% python3 -q
>>> import numpy as np
>>> import numpy.linalg as la
>>> np.set_printoptions(precision=1, suppress=True, linewidth=120, legacy="1.25")
>>> def tidy(a):
...     return np.round(a, 1) + 0
... 
>>> rng = np.random.default_rng(499)
>>> idx = rng.integers(0, 3, 4)
>>> A = np.array([[0, 0, 2, 1], [3, 1, 3, 2], [3, 0, 3, 1], [0, 2, 0, 3]]) * (idx[:, None] == idx)
>>> A
array([[0, 0, 0, 0],
       [3, 1, 0, 0],
       [0, 0, 3, 0],
       [0, 0, 0, 3]])
>>> # looks like rank 3
>>> tidy(np.trace(la.pinv(A) @ A))
3.0
>>> tidy(A @ la.pinv(A) @ A)
array([[0., 0., 0., 0.],
       [3., 1., 0., 0.],
       [0., 0., 3., 0.],
       [0., 0., 0., 3.]])
>>> np.allclose(A[:-1].T @ la.lstsq(A[:-1].T, A[-1])[0], A[-1])
False
>>> Uu, sv, VT = la.svd(A)
>>> np.argmax(sv[:-1] / (sv[1:] + 1e-6)) + 1
3
>>> out = Uu[:, :3] @ np.diag(sv[:3]) @ VT[:3]
>>> la.matrix_rank(out)
3
>>> tidy(out)
array([[0., 0., 0., 0.],
       [3., 1., 0., 0.],
       [0., 0., 3., 0.],
       [0., 0., 0., 3.]])
>>> la.matrix_rank(A, rtol=0.05)
3
>>> r0 = np.array([-4, -3])
>>> np.convolve(A[0], r0)
array([0, 0, 0, 0, 0])
>>> rk = la.matrix_rank(A)
>>> rk
3
>>> null = la.svd(A)[2][rk:].T
>>> tidy(A @ null)
array([[0.],
       [0.],
       [0.],
       [0.]])
>>> la.matrix_rank(A.T @ A), la.matrix_rank(A @ A.T)
(3, 3)
>>> null.shape
(4, 1)
>>> np.allclose(A @ null, 0)
True
>>> A[3] @ A[0]
0
>>> tidy(la.norm(A, 2))
3.2
>>> tidy(la.norm(A, "nuc"))
9.2
>>> tidy(la.norm(A[3], 1)), tidy(la.norm(A[3], np.inf))
(3.0, 3.0)
>>> tidy(la.norm(A[3] - A[0]))
3.0
>>> la.norm(A, axis=1).argmax()
1
>>> W0 = np.loadtxt("m.csv", delimiter=",")
>>> W0
array([[ 1., -1.,  0., -2., -1.],
       [-1.,  1., -1.,  0., -2.],
       [-2., -1.,  1., -1.,  0.],
       [ 0., -2., -1.,  1., -1.],
       [-1.,  0., -2., -1.,  1.]])
>>> tidy(np.sort(np.abs(np.fft.fft(W0[0])))), tidy(np.sort(la.svd(W0, compute_uv=False)))
(array([2.3, 2.3, 2.8, 2.8, 3. ]), array([2.3, 2.3, 2.8, 2.8, 3. ]))
>>> ang = np.radians(30)
>>> Rm = np.eye(5)
>>> Rm[4, 4] = Rm[0, 0] = np.cos(ang)
>>> Rm[4, 0], Rm[0, 4] = -np.sin(ang), np.sin(ang)
>>> tidy(Rm)
array([[ 0.9,  0. ,  0. ,  0. ,  0.5],
       [ 0. ,  1. ,  0. ,  0. ,  0. ],
       [ 0. ,  0. ,  1. ,  0. ,  0. ],
       [ 0. ,  0. ,  0. ,  1. ,  0. ],
       [-0.5,  0. ,  0. ,  0. ,  0.9]])
>>> out = W0 @ Rm.T
>>> tidy(out)
array([[ 0.4, -1. ,  0. , -2. , -1.4],
       [-1.9,  1. , -1. ,  0. , -1.2],
       [-1.7, -1. ,  1. , -1. ,  1. ],
       [-0.5, -2. , -1. ,  1. , -0.9],
       [-0.4,  0. , -2. , -1. ,  1.4]])
>>> tidy(la.svd(W0, compute_uv=False)), tidy(la.svd(out, compute_uv=False))
(array([3. , 2.8, 2.8, 2.3, 2.3]), array([3. , 2.8, 2.8, 2.3, 2.3]))
>>> r0 = np.array([-2, 0])
>>> np.array([np.convolve(row, r0, "same") for row in W0])
array([[-2.,  2.,  0.,  4.,  2.],
       [ 2., -2.,  2.,  0.,  4.],
       [ 4.,  2., -2.,  2.,  0.],
       [ 0.,  4.,  2., -2.,  2.],
       [ 2.,  0.,  4.,  2., -2.]])
>>> np.cross(W0[0, :3], W0[3, :3])
array([ 1.,  1., -2.])
>>> out = W0 + rng.integers(-2, 3, (5, 3)) @ rng.integers(-2, 3, (3, 5))
>>> out
array([[ 3.,  0., -4., -4., -1.],
       [ 3.,  3., -3., -1., -2.],
       [-6.,  3.,  9.,  0.,  6.],
       [-4., -2.,  3.,  2.,  1.],
       [-5.,  2.,  4.,  0.,  5.]])
>>> tidy(la.svd(out - W0, compute_uv=False))
array([16.1,  5.5,  2.1,  0. ,  0. ])
>>> la.matrix_rank(out - W0, tol=1e-8)
3
>>> out - W0
array([[ 2.,  1., -4., -2.,  0.],
       [ 4.,  2., -2., -1.,  0.],
       [-4.,  4.,  8.,  1.,  6.],
       [-4.,  0.,  4.,  1.,  2.],
       [-4.,  2.,  6.,  1.,  4.]])
>>> np.abs(out - W0).sum(axis=1)
array([ 9.,  9., 23., 11., 17.])
>>> np.einsum("ii->", W0)
5.0
>>> tidy(la.eigvals(W0).sum().real)
5.0
>>> tidy(la.det(2 * W0)), tidy(la.det(W0))
(-3936.0, -123.0)
>>> M = np.load("run9.npy")
>>> M
array([[  2.2,  -2.1,   0.9,   1.5],
       [ -2.5,   2.6,  -0.7,  -1.8],
       [ -3. ,   3.2,  -0.8,  -2.1],
       [ -7.3,   7.6,  -2.4,  -5. ],
       [ -4.1,   4.1,  -1.2,  -2.7],
       [ -4.9,   4.9,  -1.5,  -3.3],
       [  0.6,  -0.5,   0.2,   0.3],
       [ -2.4,   2.4,  -0.9,  -1.4],
       [-10.1,  10.2,  -3.2,  -6.7],
       [ -3.4,   3.4,  -1.3,  -2.4],
       [ -1.1,   1.3,  -0.4,  -0.8],
       [ -3.2,   3.2,  -1. ,  -2.1],
       [  1.9,  -1.9,   0.7,   1.3],
       [  4. ,  -3.8,   1.5,   2.5],
       [ -4.7,   4.5,  -1.5,  -3.1],
       [ -1.9,   2. ,  -0.5,  -1.3],
       [ -4.6,   4.5,  -1.4,  -2.9],
       [  2.5,  -2.5,   0.9,   1.8],
       [  2. ,  -1.8,   0.7,   1.3],
       [ -3.3,   3.2,  -1.2,  -2.3],
       [  3.3,  -3.4,   1. ,   2.1],
       [  1.8,  -1.7,   0.4,   1.3],
       [  4.1,  -4.1,   1.4,   2.8],
       [ -1.6,   1.8,  -0.5,  -1.3],
       [ -5.6,   5.5,  -1.8,  -3.8],
       [ -2.5,   2.4,  -0.8,  -1.8],
       [  5.7,  -5.8,   1.7,   3.9]])
>>> O, V = la.qr(W0[:, :3])[0], la.qr(W0[:, 3:])[0]
>>> sv = la.svd(O.T @ V, compute_uv=False)
>>> tidy(la.norm(O @ O.T - V @ V.T, 2))
1.0
